$ python -q
>>> import numpy as np
>>> import numpy.linalg as la
>>> np.set_printoptions(precision=2, suppress=True, linewidth=120, floatmode="fixed")
>>> rd = lambda a: np.round(a, 2) + 0
>>> E = np.array([[1.3, 0.0, -2.0], [0.0, -0.7, -2.0], [1.0, 0.0, -1.7]])
>>> print(E)
[[ 1.30  0.00 -2.00]
 [ 0.00 -0.70 -2.00]
 [ 1.00  0.00 -1.70]]
>>> print(rd(la.svd(E, compute_uv=False)))
[3.59 1.10 0.04]
>>> print(rd(E.mean(axis=0)))
[ 0.77 -0.23 -1.90]
>>> print(rd(E - E[0]))
[[ 0.00  0.00  0.00]
 [-1.30 -0.70  0.00]
 [-0.30  0.00  0.30]]
>>> print(E.sum(axis=1))
[-0.70 -2.70 -0.70]
>>> print(np.count_nonzero(E))
6
>>> print(la.matrix_rank(E))
3
>>> Uu, sigma, Vt = la.svd(E)
>>> print(rd(sigma))
[3.59 1.10 0.04]
>>> print(np.argmax(sigma[:-1] / (sigma[1:] + 1e-6)) + 1)
2
>>> other = Uu[:, :2] @ np.diag(sigma[:2]) @ Vt[:2]
>>> print(la.matrix_rank(other))
2
>>> print(rd(la.norm(E - other, 2)), rd(sigma[2]))
0.04 0.04
>>> print(rd(np.abs(E - other).max()))
0.02
>>> print(rd(other))
[[ 1.29  0.02 -2.01]
 [ 0.00 -0.70 -2.00]
 [ 1.01 -0.02 -1.69]]
>>> Uu, sigma, Vt = la.svd(other)
>>> vecs = Vt[:(sigma > 1e-8).sum()]
>>> rng = np.random.default_rng(14)
>>> x0 = other[1] + 4 * other[0] + rng.integers(2) * np.eye(3)[1]
>>> print(rd(x0))
[  5.16  -0.62 -10.03]
>>> print(rd(np.diag(vecs.T @ vecs)))
[0.78 0.30 0.92]
>>> print(rd(la.norm(x0 - vecs.T @ vecs @ x0)))
0.0
>>> print(rd(vecs.T @ vecs))
[[ 0.78  0.39 -0.14]
 [ 0.39  0.30  0.24]
 [-0.14  0.24  0.92]]
>>> Q, Rm = la.qr(E)
>>> print(Q.shape, Rm.shape)
(3, 3) (3, 3)
>>> print(rd(Q @ Rm))
[[ 1.30  0.00 -2.00]
 [ 0.00 -0.70 -2.00]
 [ 1.00  0.00 -1.70]]
>>> print(rd(Rm))
[[-1.64  0.00  2.62]
 [ 0.00 -0.70 -2.00]
 [ 0.00  0.00 -0.13]]
>>> print(rd(Q))
[[-0.79  0.00 -0.61]
 [ 0.00  1.00  0.00]
 [-0.61  0.00  0.79]]
>>> print(rd(np.abs(np.diag(Rm))))
[1.64 0.70 0.13]
>>> print(la.matrix_rank(E, rtol=0.1))
2
>>> print(np.argsort(-la.norm(E, axis=0).round(6), kind="stable")[:3])
[2 0 1]
>>> A = np.load("a.npy")
>>> print(rd(A))
[[-0.64 -0.77]
 [-0.77  0.64]]
>>> f = np.array([0, 0, 5])
>>> print(rd(np.correlate(A[1], A[0], "full")))
[ 0.59  0.00 -0.41]
>>> mat = np.loadtxt("x.csv", delimiter=",")
>>> print(mat)
[[2.00 0.00 0.00 0.00]
 [0.00 2.00 0.00 0.00]
 [0.00 0.00 2.00 0.00]
 [0.00 0.00 0.00 3.00]]
>>> print(rd(la.det(mat)))
24.0
>>> print((mat != 0).astype(int))
[[1 0 0 0]
 [0 1 0 0]
 [0 0 1 0]
 [0 0 0 1]]
>>> print((la.matrix_power((mat != 0) + (mat.T != 0) + np.eye(4), 4) > 0).astype(int))
[[1 0 0 0]
 [0 1 0 0]
 [0 0 1 0]
 [0 0 0 1]]
>>> other = E + rng.integers(-2, 3, (3, 2)) @ rng.integers(-2, 3, (2, 3))
>>> print(rd(other))
[[ 3.30 -2.00 -2.00]
 [ 2.00  0.30  1.00]
 [ 5.00 -1.00  1.30]]
>>> print(np.abs(other - E).sum(axis=1))
[4.00 6.00 8.00]
>>> print(rd(la.svd(other - E, compute_uv=False)))
[6.31 2.85 0.00]
>>> print(la.matrix_rank(other - E, tol=1e-8))
2
>>> x0 = np.ones(4)
>>> for _ in range(5):
...     x0 = mat @ x0
...     x0 /= la.norm(x0)
...     print(round(x0 @ mat @ x0, 2))
... 
2.43
2.63
2.79
2.9
2.95
>>> print(rd(la.eigvalsh(mat)[-1]))
3.0
>>> arr = np.eye(3, dtype=int)[rng.permutation(3)] * np.array([0, 2, 2])
>>> print(arr)
[[0 0 0]
 [0 0 2]
 [0 2 0]]
>>> # 2 groups of indices that never mix
>>> print(rd(la.det(arr[::-1])))
0.0
>>> Uu, sigma, Vt = la.svd(arr)
>>> vecs = Vt[:(sigma > 1e-8).sum()]
>>> x0 = arr[1] + 3 * arr[2] + rng.integers(2) * np.eye(3)[1]
>>> print(x0)
[0.00 7.00 2.00]
>>> print(rd(la.norm(x0 - vecs.T @ vecs @ x0)))
0.0
>>> print(np.diag(vecs.T @ vecs))
[0.00 1.00 1.00]
>>> print(np.allclose(vecs.T @ vecs @ x0, x0))
True
>>> J = np.load("out17.npy")
>>> print(J)
[[5.00 1.00 0.00 0.00]
 [0.00 5.00 1.00 0.00]
 [0.00 0.00 5.00 1.00]
 [0.00 0.00 0.00 5.00]]
>>> G = J.T @ J
>>> print((J @ J.T).shape)
(4, 4)
>>> print(la.matrix_rank(G))
4
>>> print(np.allclose(G, G.T))
True
>>> print(rd(la.eigvalsh(G)[::-1]))
[33.97 28.75 22.53 17.75]
>>> other = np.array([[-8, 2], [-3, 2], [7, -1], [-2, 9]])
>>> print(la.matrix_rank(np.vstack([J, other.T])))
4
>>> print(np.einsum("ij->j", J))
[5.00 6.00 6.00 6.00]
>>> print(np.einsum("ik,kj->ji", J, other))
[[-43.00  -8.00  33.00 -10.00]
 [ 12.00   9.00   4.00  45.00]]
>>> print(other.T @ J.T)
[[-43.00  -8.00  33.00 -10.00]
 [ 12.00   9.00   4.00  45.00]]
>>> ev, vecs = la.eig(mat)
>>> print(rd(np.sort(la.eigvals(la.inv(mat)))))
[0.33 0.50 0.50 0.50]
>>> print(np.prod(ev))
24.0
>>> print(ev)
[2.00 2.00 2.00 3.00]
>>> th = rng.uniform(0, 2 * np.pi, 27)
>>> Q, _ = la.qr(np.array([[-1.1, -1.2], [-0.5, 0.3], [2.4, 0.6]]))
>>> m1 = 3 * np.c_[np.cos(th), np.sin(th)] @ Q.T
>>> print(rd(m1))
[[ 0.02  1.15 -2.77]
 [-2.45  1.49 -0.89]
 [-0.17 -1.09  2.79]
 [-1.23  1.52 -2.28]
 [-2.36  1.53 -1.06]
 [ 2.46 -0.43 -1.67]
 [ 1.12  0.62 -2.71]
 [ 2.29 -1.54  1.17]
 [-1.28  1.53 -2.24]
 [-1.65 -0.28  2.49]
 [ 2.73 -1.25 -0.02]
 [ 1.77  0.20 -2.42]
 [-2.51  0.50  1.56]
 [ 0.38  1.00 -2.80]
 [ 2.25 -0.21 -1.97]
 [-1.55  1.57 -2.03]
 [-0.73 -0.83  2.79]
 [ 1.34 -1.54  2.20]
 [-2.64  0.69  1.25]
 [ 1.40 -1.55  2.15]
 [-0.75 -0.82  2.79]
 [-2.20  0.16  2.03]
 [-2.50  1.47 -0.78]
 [-1.57 -0.34  2.54]
 [-2.54  1.45 -0.66]
 [-2.24  0.20  1.99]
 [ 2.74 -0.92 -0.81]]
>>> # rank 2
>>> dist = la.norm(m1[:, None] - m1[None], axis=-1)
>>> print(dist.shape)
(27, 27)
>>> print(rd(la.norm(m1, axis=1)))
[3.00 3.00 3.00 3.00 3.00 3.00 3.00 3.00 3.00 3.00 3.00 3.00 3.00 3.00 3.00 3.00 3.00 3.00 3.00 3.00 3.00 3.00 3.00
 3.00 3.00 3.00 3.00]
>>> print((dist + 1e9 * np.eye(27)).round(6).argmin(axis=1))
[13 22 16  8  1 14 13 10  3 23 26 14 18  0  5  8 20 19 12 17 16 25  1  9 22 21 10]
>>> print(dist.mean(axis=1).argmax())
10
>>> rank = la.matrix_rank(m1)
>>> print(rank)
2
>>> ns = la.svd(m1)[2][rank:].T
>>> print([int(la.matrix_rank(m1[:i])) for i in range(1, len(m1) + 1)])
[1, 2, 2, 2, 2, 2, 2, 2, 2, 2, 2, 2, 2, 2, 2, 2, 2, 2, 2, 2, 2, 2, 2, 2, 2, 2, 2]
>>> print(np.allclose(m1 @ ns, 0))
True
>>> print([int(la.matrix_rank(m1[:, :j + 1])) for j in range(3)])
[1, 2, 2]
>>> print(ns.shape)
(3, 1)
>>> F = np.array([[2, 2, 1], [0, 1, 2], [2, 0, 0], [1, 0, 2]])
>>> F[:, 2] = -1 * F[:, 1]
>>> print(F)
[[ 2  2 -2]
 [ 0  1 -1]
 [ 2  0  0]
 [ 1  0  0]]
>>> other = F / la.norm(F, axis=1, keepdims=True)
>>> G = other @ other.T
>>> print(rd(G[3]))
[0.58 0.00 1.00 1.00]
>>> print(rd(la.norm(other, axis=1)))
[1.00 1.00 1.00 1.00]
>>> feats = np.array([[51, 26, 3], [26, 42, -12], [3, -12, 9]])
>>> print(feats)
[[ 51  26   3]
 [ 26  42 -12]
 [  3 -12   9]]
>>> Q, vecs = la.qr(feats[:, :1])[0], la.qr(feats[:, 1:])[0]
>>> sigma = la.svd(Q.T @ vecs, compute_uv=False)
>>> print(rd(sigma))
[0.99]
>>> print(rd(la.norm(Q @ Q.T - vecs @ vecs.T, 2)))
1.0
>>> print((sigma > 0.9).sum())
1
>>> other = feats + rng.integers(-2, 3, (3, 2)) @ rng.integers(-2, 3, (2, 3))
>>> print(other)
[[ 50  24   5]
 [ 28  42 -11]
 [  1  -8   3]]
>>> print(rd(la.svd(other - feats, compute_uv=False)))
[7.98 2.52 0.00]
>>> print(la.matrix_rank(other - feats, tol=1e-8))
2
>>> print(other - feats)
[[-1 -2  2]
 [ 2  0  1]
 [-2  4 -6]]
>>> x0 = np.ones(3)
>>> for _ in range(7):
...     x0 = feats @ x0
...     x0 /= la.norm(x0)
...     print(round(x0 @ feats @ x0, 2))
... 
72.47
73.24
73.35
73.36
73.36
73.36
73.36
>>> print(rd(la.eigvalsh(feats)[-1]))
73.36
>>> print(rd(x0))
[ 0.75  0.66 -0.09]
>>> low = la.cholesky(feats)
>>> print(la.eigvalsh(feats).min() > 0)
True
>>> print(rd(feats / np.sqrt(np.outer(np.diag(feats), np.diag(feats)))))
[[ 1.00  0.56  0.14]
 [ 0.56  1.00 -0.62]
 [ 0.14 -0.62  1.00]]
>>> print(rd(np.diag(low) ** 2))
[51.00 28.75  2.46]
